% python3 -q
>>> import numpy as np
>>> np.set_printoptions(precision=4, suppress=True, linewidth=140, legacy="1.25")
>>> m1 = np.array([[0, -1, 2, 0, 1, -1, 2],
...     [-6, -7, -4, -6, -5, -7, -4],
...     [-4, -5, -2, -4, -3, -5, -2]])
>>> [round(float(x), 4) for x in np.linalg.svd(m1, compute_uv=False)[:3]]
[18.0359, 3.4215, 0.0]
>>> np.linalg.matrix_rank(m1, rtol=0.1)
2
>>> round(float(np.linalg.norm(m1, 2) / np.linalg.norm(m1)), 4)
0.9825
>>> np.unravel_index(np.abs(m1).argmax(), m1.shape)
(1, 1)
>>> np.linalg.matrix_rank(m1)
2
>>> m1.shape
(3, 7)
>>> m1.sum(axis=1)
array([  3, -39, -25])
>>> M = np.load("layer0.npy")
>>> M
array([[ 0., -3.,  0.,  0.],
       [-1.,  0.,  0.,  0.],
       [ 0.,  0.,  1.,  0.],
       [ 0.,  0., -3., -1.]])
>>> # splits into 2 blocks
>>> q = M.astype(float).copy()
>>> for j in range(4):
...     q[:, j] -= q[:, :j] @ (q[:, :j].T @ q[:, j])
...     q[:, j] /= np.linalg.norm(q[:, j])
... 
>>> np.round(q.T @ q, 4) + 0
array([[1., 0., 0., 0.],
       [0., 1., 0., 0.],
       [0., 0., 1., 0.],
       [0., 0., 0., 1.]])
>>> np.round(q.T @ M, 4) + 0
array([[1.    , 0.    , 0.    , 0.    ],
       [0.    , 3.    , 0.    , 0.    ],
       [0.    , 0.    , 3.1623, 0.9487],
       [0.    , 0.    , 0.    , 0.3162]])
>>> q
array([[ 0.    , -1.    ,  0.    ,  0.    ],
       [-1.    ,  0.    ,  0.    ,  0.    ],
       [ 0.    ,  0.    ,  0.3162, -0.9487],
       [ 0.    ,  0.    , -0.9487, -0.3162]])
>>> rng = np.random.default_rng(26)
>>> idx = rng.permutation(4)
>>> Y = M[:, idx] * rng.choice([-1, 1], 4)
>>> Y
array([[-0., -0.,  3., -0.],
       [-0., -0., -0.,  1.],
       [-1., -0., -0., -0.],
       [ 3.,  1., -0., -0.]])
>>> left, _, VT = np.linalg.svd(M.T @ Y)
>>> np.round(left @ VT, 4) + 0
array([[ 0.,  0.,  0., -1.],
       [ 0.,  0., -1.,  0.],
       [-1.,  0.,  0.,  0.],
       [ 0., -1.,  0.,  0.]])
>>> np.round(np.linalg.lstsq(M, Y)[0], 4) + 0
array([[ 0.,  0.,  0., -1.],
       [ 0.,  0., -1.,  0.],
       [-1.,  0.,  0.,  0.],
       [ 0., -1.,  0.,  0.]])
>>> idx
array([2, 3, 1, 0])
>>> np.linalg.svd(M, compute_uv=False)
array([3.3028, 3.    , 1.    , 0.3028])
>>> np.count_nonzero(M)
5
>>> M - M[0]
array([[ 0.,  0.,  0.,  0.],
       [-1.,  3.,  0.,  0.],
       [ 0.,  3.,  1.,  0.],
       [ 0.,  3., -3., -1.]])
>>> np.diff(M, axis=0)
array([[-1.,  3.,  0.,  0.],
       [ 1.,  0.,  1.,  0.],
       [ 0.,  0., -4., -1.]])
>>> np.abs(M).max()
3.0
>>> M.sum(axis=0)
array([-1., -3., -2., -1.])
>>> np.unravel_index(np.abs(M).argmax(), M.shape)
(0, 1)
>>> Y = M / np.linalg.norm(M, axis=1, keepdims=True)
>>> gram = Y @ Y.T
>>> (gram - 2 * np.eye(4)).round(6).argmax(axis=1)
array([1, 0, 0, 0])
>>> np.degrees(np.arccos(np.clip(gram[2, 1], -1, 1)))
90.0
>>> gram
array([[ 1.    ,  0.    ,  0.    ,  0.    ],
       [ 0.    ,  1.    ,  0.    ,  0.    ],
       [ 0.    ,  0.    ,  1.    , -0.9487],
       [ 0.    ,  0.    , -0.9487,  1.    ]])
>>> np.argwhere(np.triu(np.abs(gram) > 0.95, 1))
array([], shape=(0, 2), dtype=int64)
>>> gram[2]
array([ 0.    ,  0.    ,  1.    , -0.9487])
>>> w, vecs = np.linalg.eig(M)
>>> np.round(np.prod(w), 4)
3.0
>>> np.round(M @ vecs[:, 0] - w[0] * vecs[:, 0], 4) + 0
array([0., 0., 0., 0.])
>>> np.sort(np.linalg.eigvals(np.linalg.inv(M)))
array([-1.    , -0.5774,  0.5774,  1.    ])
>>> arr = np.load("x.npy")
>>> arr
array([[ 1.,  0.,  0.,  0.,  0.,  0.,  0.],
       [ 0., -3.,  0.,  0.,  0.,  0.,  0.],
       [ 0.,  0., -3., -8., -1., -8., -1.],
       [ 0.,  0., -7., -8.,  4., -5.,  2.],
       [ 0.,  0., -6.,  8.,  9., -9., -3.],
       [ 0.,  0.,  2., -9.,  1.,  1., -6.],
       [ 0.,  0.,  1., -5.,  1., -4.,  0.]])
>>> x0 = np.array([-4, 3, 1, 5, 2, 5, -3])
>>> y = arr @ x0
>>> b, lr = np.zeros(7), 1 / np.linalg.norm(arr, 2) ** 2
>>> for i in range(30):
...     b -= lr * arr.T @ (arr @ b - y)
...     if i % 5 == 0: print(i, round(np.linalg.norm(arr @ b - y), 4))
... 
0 31.8411
5 16.1198
10 10.6554
15 8.3162
20 7.0438
25 6.2165
>>> b
array([-0.3358,  1.6501,  1.4142,  4.9869,  2.149 ,  4.7849, -2.7676])
>>> J = np.load("dump.npy")
>>> J
array([[ 14.7937,  -9.3236,   3.9554,  -8.7354,  12.2622,  -6.0846,  16.691 ,  -0.4657],
       [ -9.5545,   0.5898,  -9.3083, -17.3299,  -1.9962,   4.9494,  21.1987,   3.2292],
       [ -7.8885, -19.0231,  19.6396,   6.8595,  19.9572,  -9.1516,   9.1718,  -5.2405],
       [ -0.8556, -12.0104,   9.3003,  -0.8307,   9.2638,  -4.7553,  12.4796,  -0.2966],
       [ 13.3831,   9.0869, -22.0281,  11.8572, -18.2292, -13.2203,  14.5082,   5.7619],
       [ -0.2413,  -6.0528,  17.1035,  14.8939,   0.1508,   9.749 ,  -0.7889,  -8.399 ],
       [ 16.5709,  -4.9263, -11.5793,  19.4355,  -6.8472,  -0.8062, -15.9522, -13.1396],
       [  1.7918,  -1.978 , -22.6006,  10.6469,  -5.7609,  -2.1146,  -1.2934,  -1.0545],
       [-19.8982,   0.3656,   4.6497,  13.334 ,  13.2089, -24.8571,  -6.4572,  -7.0305],
       [-22.1283,  11.8506,   0.4566, -23.2561,   8.7295, -19.0822, -24.0802,  15.9334],
       [ -5.2323,  -4.5257,   9.6825, -30.9895,  -4.6995,  -9.9427, -42.2121,  -5.2714],
       [  1.1118,  12.6588,  -0.235 ,  12.5428,  36.3695,  12.1975,  23.8241,   2.0599],
       [-11.5435,  16.0033,  -6.1593,  -4.5449,  19.3407,  -9.1656,  -7.1317, -14.7262],
       [  2.6136,   1.2473,   0.7642,  19.1685, -19.2732,  -5.5929,  13.9229,  17.1246],
       [  9.183 ,   5.5228,   4.9358,  32.1928,  10.8403,  14.6934, -39.9338,  -1.3649],
       [ -0.6856,   6.6466,   9.09  ,  -6.8032, -10.9258,  18.3389, -17.2133,  -0.7684],
       [-11.0544, -20.7683,   7.4975,   0.0322,   2.9223,   6.2659,   5.6206,  -6.5519],
       [  5.7783,   6.9488, -10.3711,   8.0303,  -7.0233,  -2.1828, -12.432 ,  -1.0569],
       [  0.7564,  20.6989, -17.2482,   5.0511,  21.3314,   4.9865,  -7.2546,   9.1666],
       [-22.9428,  -5.9973, -23.0257,   8.3522, -39.27  ,   4.5868,  36.6245,  15.6836],
       [  0.4429, -12.3039, -15.8292,  -7.0996,   6.1895,  12.9356,  16.9142,  -7.3429],
       [ -7.6514,   4.9982,  11.0626,  -8.9564,  -0.418 ,  -1.7655, -12.9408, -12.8753],
       [-39.921 ,  15.7219,  11.4228,   0.4609, -21.591 ,  26.0265,   2.0209,   8.875 ],
       [ 15.1393, -14.873 ,   7.0089,  -2.2483,   8.6248,  15.7841, -10.467 ,   0.0836],
       [  2.3562,   0.9977,  -5.4576,   9.9885,  -7.2725,  19.4789, -24.7692,   2.8631]])
>>> rank = np.linalg.matrix_rank(m1)
>>> rank
2
>>> N = np.linalg.svd(m1)[2][rank:].T
>>> [int(np.linalg.matrix_rank(m1[:, :j + 1])) for j in range(7)]
[1, 2, 2, 2, 2, 2, 2]
>>> np.round(m1 @ N, 4) + 0
array([[0., 0., 0., 0., 0.],
       [0., 0., 0., 0., 0.],
       [0., 0., 0., 0., 0.]])
>>> cen = J - J.mean(axis=1)
Traceback (most recent call last):
  File "<python-input-58>", line 1, in <module>
    cen = J - J.mean(axis=1)
          ~~^~~~~~~~~~~~~~~~
ValueError: operands could not be broadcast together with shapes (25,8) (25,) 
>>> cen = J - J.mean(axis=0)
>>> left, s, VT = np.linalg.svd(cen, full_matrices=False)
>>> np.round(cen.mean(axis=0), 4) + 0
array([0., 0., 0., 0., 0., 0., 0., 0.])
>>> np.abs(VT[0]).argmax()
6
>>> (np.sign(left[:, 0]) == np.sign(left[0, 0])).astype(int)
array([1, 1, 0, 1, 1, 0, 0, 1, 0, 0, 0, 1, 0, 1, 0, 0, 1, 0, 0, 1, 1, 0, 1, 0, 0])
>>> np.searchsorted(np.cumsum(s ** 2) / (s ** 2).sum(), 0.9) + 1
6
>>> np.abs(VT[-1])
array([0.2759, 0.5876, 0.3581, 0.0964, 0.2706, 0.0757, 0.2314, 0.5555])
>>> feats = np.array([[-2, 2, -3, -2, 1, -2, 3],
...     [-3, 3, 1, -2, 0, 3, 0],
...     [0, -1, -3, 0, 1, -3, 3],
...     [3, 1, 1, 0, -3, 1, -2],
...     [3, 0, 1, -2, -3, 1, -3],
...     [1, 2, 1, -3, 1, 0, 3],
...     [-1, -2, -2, -1, 3, 0, 1]])
>>> np.linalg.norm(feats, axis=1).argmax()
0
>>> data = np.loadtxt("w.csv", delimiter=",")
>>> data
array([[-4.0969,  0.1576,  1.6283,  0.9634, -2.1188,  0.3489],
       [ 4.0937, -0.0965, -1.5254, -0.5016,  1.7375, -1.6232],
       [ 4.1333, -0.1377, -1.6073, -0.8108,  2.005 , -0.7975],
       [ 0.866 , -0.2382, -0.6857, -1.7515,  1.7226,  4.2057],
       [-4.0902,  0.1598,  1.6298,  0.9804, -2.1306,  0.2971],
       [-3.8446,  0.1996,  1.6141,  1.2942, -2.3097, -0.7513],
       [ 0.1775,  0.2102,  0.2912,  1.5984, -1.2589, -4.5497],
       [-2.0423, -0.1242,  0.4738, -1.0517,  0.2053,  4.4092],
       [ 2.9583, -0.2432, -1.3914, -1.673 ,  2.3349,  2.4501],
       [-4.0901,  0.0951,  1.5219,  0.4916, -1.7281,  1.6485],
       [ 2.8086, -0.2461, -1.3464, -1.7035,  2.3115,  2.6444],
       [-1.7426, -0.1416,  0.3449, -1.1665,  0.3969,  4.5063],
       [-0.2659,  0.2238,  0.4617,  1.6763, -1.4665, -4.4391],
       [-0.1692,  0.2211,  0.4249,  1.6609, -1.4226, -4.4676],
       [-2.6272,  0.2487,  1.2903,  1.7333, -2.2774, -2.8601],
       [ 1.5075,  0.1541, -0.2456,  1.2484, -0.5404, -4.5599],
       [ 2.5373,  0.0915, -0.6933,  0.8323,  0.1355, -4.1668],
       [ 4.1156, -0.1501, -1.6221, -0.9055,  2.0772, -0.5227],
       [-4.1336,  0.1373,  1.6067,  0.8076, -2.0025,  0.8066],
       [-1.1457,  0.2432,  0.7873,  1.7742, -1.8318, -4.0627],
       [ 2.5327, -0.2497, -1.2604, -1.746 ,  2.2573,  2.9649],
       [-1.2265,  0.2445,  0.8163,  1.7792, -1.862 , -4.0171],
       [-3.7323,  0.2095,  1.5932,  1.3754, -2.3402, -1.0582],
       [ 2.5515,  0.0905, -0.6997,  0.8254,  0.1457, -4.1581],
       [-0.0799, -0.2135, -0.3291, -1.6172,  1.306 ,  4.5298],
       [ 3.407 ,  0.0163, -1.1085,  0.3126,  0.8448, -3.3693],
       [-1.0448,  0.2415,  0.7508,  1.767 , -1.7932, -4.1169],
       [ 1.0682, -0.242 , -0.7593, -1.7687,  1.8022,  4.1046],
       [-3.9467,  0.1877,  1.6285,  1.1992, -2.2644, -0.4134],
       [-0.2864, -0.2065, -0.2487, -1.5764,  1.2055,  4.5689],
       [ 0.3542, -0.2262, -0.4951, -1.6896,  1.506 ,  4.4108],
       [-3.4538,  0.2265,  1.5288,  1.5196, -2.3689, -1.6618],
       [ 3.7976, -0.0327, -1.3204, -0.0362,  1.2585, -2.6923],
       [ 4.0141, -0.0729, -1.4595, -0.3277,  1.5686, -2.0454]])
>>> left, s, VT = np.linalg.svd(data)
>>> vecs = VT[:(s > 1e-8).sum()]
>>> x0 = data[26] + 3 * data[19] + rng.integers(2) * np.eye(6)[0]
>>> x0
array([ -3.4819,   0.9713,   3.1127,   7.0895,  -7.2884, -16.3049])
>>> np.linalg.matrix_rank(np.vstack([data, x0]))
3
>>> np.diag(vecs.T @ vecs)
array([0.6845, 0.0025, 0.1068, 0.1287, 0.2246, 0.8529])
>>> round(np.linalg.norm(x0 - vecs.T @ vecs @ x0), 4)
0.5617
>>> cen = data - data.mean(axis=0)
>>> vecs = np.linalg.svd(cen)[2][:2]
>>> Y = cen - cen @ vecs.T @ vecs
>>> np.round(Y.std(axis=0), 4) + 0
array([0., 0., 0., 0., 0., 0.])
>>> np.round(np.cov(cen @ vecs.T, rowvar=False), 4) + 0
array([[14.19  ,  0.    ],
       [ 0.    , 11.3295]])
>>> np.linalg.norm(Y, axis=1).round(6).argmax()
0
>>> basis = data[[33, 6]].astype(float)
>>> for _ in range(4):
...     idx = np.linalg.norm(data[:, None] - basis, axis=-1).argmin(axis=1)
...     basis = np.array([data[idx == j].mean(axis=0) for j in range(2)])
... 
>>> idx
array([1, 0, 0, 0, 1, 1, 1, 0, 0, 1, 0, 0, 1, 1, 1, 1, 1, 0, 1, 1, 0, 1, 1, 1, 0, 0, 1, 0, 1, 0, 0, 1, 0, 0])
>>> basis[1] - basis[0]
array([-3.6023,  0.3485,  1.7816,  2.4329, -3.169 , -4.0774])
>>> left, s, VT = np.linalg.svd(data)
>>> np.argmax(s[:-1] / (s[1:] + 1e-6)) + 1
2
>>> s.round(4) + 0
array([21.7825, 19.3784,  0.    ,  0.    ,  0.    ,  0.    ])
>>> Y = left[:, :2] @ np.diag(s[:2]) @ VT[:2]
>>> np.linalg.matrix_rank(data, rtol=0.05)
2
>>> u = np.array([2, 2, -1, -1])
>>> mat = -3 * np.eye(4) + np.outer(u, u)
>>> mat
array([[ 1.,  4., -2., -2.],
       [ 4.,  1., -2., -2.],
       [-2., -2., -2.,  1.],
       [-2., -2.,  1., -2.]])
>>> left, s, VT = np.linalg.svd(mat, full_matrices=False)
>>> np.cumsum(s ** 2) / np.sum(s ** 2)
array([0.6447, 0.7632, 0.8816, 1.    ])
>>> np.allclose(left * s @ VT, mat)
True
>>> np.round(np.sqrt((s ** 2).sum()), 4), round(np.linalg.norm(mat), 4)
(8.7178, 8.7178)
>>> np.diff(mat, axis=0)
array([[ 3., -3.,  0.,  0.],
       [-6., -3.,  0.,  3.],
       [ 0.,  0.,  3., -3.]])
>>> mat[4]
Traceback (most recent call last):
  File "<python-input-100>", line 1, in <module>
    mat[4]
    ~~~^^^
IndexError: index 4 is out of bounds for axis 0 with size 4
>>> mat.sum(axis=1)
array([ 1.,  1., -5., -5.])
>>> np.linalg.matrix_rank(mat)
4
>>> mat[:, 4]
Traceback (most recent call last):
  File "<python-input-103>", line 1, in <module>
    mat[:, 4]
    ~~~^^^^^^
IndexError: index 4 is out of bounds for axis 1 with size 4
>>> np.einsum("ij,ji->", mat, mat)
76.0
>>> np.kron(np.eye(2, dtype=int), mat)
array([[ 1.,  4., -2., -2.,  0.,  0., -0., -0.],
       [ 4.,  1., -2., -2.,  0.,  0., -0., -0.],
       [-2., -2., -2.,  1., -0., -0., -0.,  0.],
       [-2., -2.,  1., -2., -0., -0.,  0., -0.],
       [ 0.,  0., -0., -0.,  1.,  4., -2., -2.],
       [ 0.,  0., -0., -0.,  4.,  1., -2., -2.],
       [-0., -0., -0.,  0., -2., -2., -2.,  1.],
       [-0., -0.,  0., -0., -2., -2.,  1., -2.]])
>>> np.linalg.eigvals(mat)
array([-3.,  7., -3., -3.])
>>> np.round(np.linalg.det(mat[::-1]), 4)
-189.0
>>> np.einsum("ii->", mat)
-2.0
>>> np.linalg.determinant(mat)
Traceback (most recent call last):
  File "<python-input-109>", line 1, in <module>
    np.linalg.determinant(mat)
    ^^^^^^^^^^^^^^^^^^^^^
AttributeError: module 'numpy.linalg' has no attribute 'determinant'
>>> mat @ mat
array([[25., 16., -8., -8.],
       [16., 25., -8., -8.],
       [-8., -8., 13.,  4.],
       [-8., -8.,  4., 13.]])
>>> np.allclose(mat, mat.T)
True
>>> (mat - mat.T) / 2
array([[0., 0., 0., 0.],
       [0., 0., 0., 0.],
       [0., 0., 0., 0.],
       [0., 0., 0., 0.]])
>>> round(float(np.linalg.det(mat)), 4)
-189.0
>>> np.linalg.matrix_power(mat, 3)
array([[121., 148., -74., -74.],
       [148., 121., -74., -74.],
       [-74., -74.,  10.,  37.],
       [-74., -74.,  37.,  10.]])
>>> np.sort(np.abs(np.linalg.eigvals(mat)))
array([3., 3., 3., 7.])
>>> mat.inv()
Traceback (most recent call last):
  File "<python-input-116>", line 1, in <module>
    mat.inv()
    ^^^^^^^
AttributeError: 'numpy.ndarray' object has no attribute 'inv'
